$ python3 -q
>>> import numpy as np
>>> from numpy import linalg as LA
>>> np.set_printoptions(suppress=True, linewidth=200)
>>> def tidy(a):
...     return np.round(a, 2) + 0
... 
>>> J = np.load("test5.npy")
>>> J
array([[-5,  0,  0,  0, -1],
       [ 0,  3,  1,  0,  0],
       [ 0,  0, -3,  0,  0],
       [ 0,  0,  0,  1,  0],
       [-3,  0,  0,  0, -1]])
>>> ev, evecs = LA.eig(J)
>>> tidy(ev)
array([-5.65, -0.35,  3.  , -3.  ,  1.  ])
>>> m1 = np.loadtxt("run13.csv", delimiter=",")
>>> m1
array([[11.,  6.,  3.,  6.,  9.],
       [ 6.,  6.,  2.,  4.,  6.],
       [ 3.,  2.,  3.,  2.,  3.],
       [ 6.,  4.,  2.,  6.,  6.],
       [ 9.,  6.,  3.,  6., 11.]])
>>> x = np.array([4, 2, 2, 5, 3])
>>> target = m1 @ x
>>> target
array([119.,  78.,  41.,  84., 117.])
>>> tidy(LA.solve(m1.T, m1[2]))
array([0., 0., 1., 0., 0.])
>>> tidy(LA.solve(m1, m1[:, 3]))
array([0., 0., 0., 1., 0.])
>>> t = np.radians(45)
>>> Rm = np.eye(5)
>>> Rm[3, 3] = Rm[1, 1] = np.cos(t)
>>> Rm[3, 1], Rm[1, 3] = -np.sin(t), np.sin(t)
>>> tidy(Rm)
array([[ 1.  ,  0.  ,  0.  ,  0.  ,  0.  ],
       [ 0.  ,  0.71,  0.  ,  0.71,  0.  ],
       [ 0.  ,  0.  ,  1.  ,  0.  ,  0.  ],
       [ 0.  , -0.71,  0.  ,  0.71,  0.  ],
       [ 0.  ,  0.  ,  0.  ,  0.  ,  1.  ]])
>>> A2 = m1 @ Rm.T
>>> np.allclose(m1 @ m1.T, A2 @ A2.T)
True
>>> np.allclose(LA.norm(m1, axis=1), LA.norm(A2, axis=1))
True
>>> A = np.loadtxt("sample19.csv", delimiter=",")
>>> A
array([[-1., -2.,  0., -2.],
       [-2., -1.,  0., -2.],
       [ 0.,  0., -1.,  0.],
       [-2., -2.,  0., -1.]])
>>> proj = np.triu(np.array([[-1, 0, 3, -1], [2, 3, 1, 1], [-3, 3, 0, -3], [-1, 3, 0, -3]]), 1) + np.eye(4)
>>> A2 = proj @ A @ LA.inv(proj)
>>> proj @ A - A @ proj
array([[ 2.,  2.,  2.,  2.],
       [-2., -2.,  6., -2.],
       [ 6.,  6.,  0.,  0.],
       [ 0.,  0.,  8.,  0.]])
>>> tidy(np.poly(A2))
array([ 1.,  4., -6., -4.,  5.])
>>> A2
array([[  1.,   0.,  -6., -18.],
       [ -4.,  -3.,  14.,  38.],
       [  6.,   6., -25., -72.],
       [ -2.,  -2.,   8.,  23.]])
>>> np.argsort(-LA.norm(A2, axis=0).round(6), kind="stable")[:3]
array([3, 2, 0])
>>> [round(float(x), 2) for x in LA.svd(A2, compute_uv=False)[:3]]
[92.22, 1.6, 0.96]
>>> LA.matrix_rank(A2, rtol=0.1)
np.int64(1)
>>> tidy(LA.norm(A2, 2) / LA.norm(A2))
np.float64(1.0)
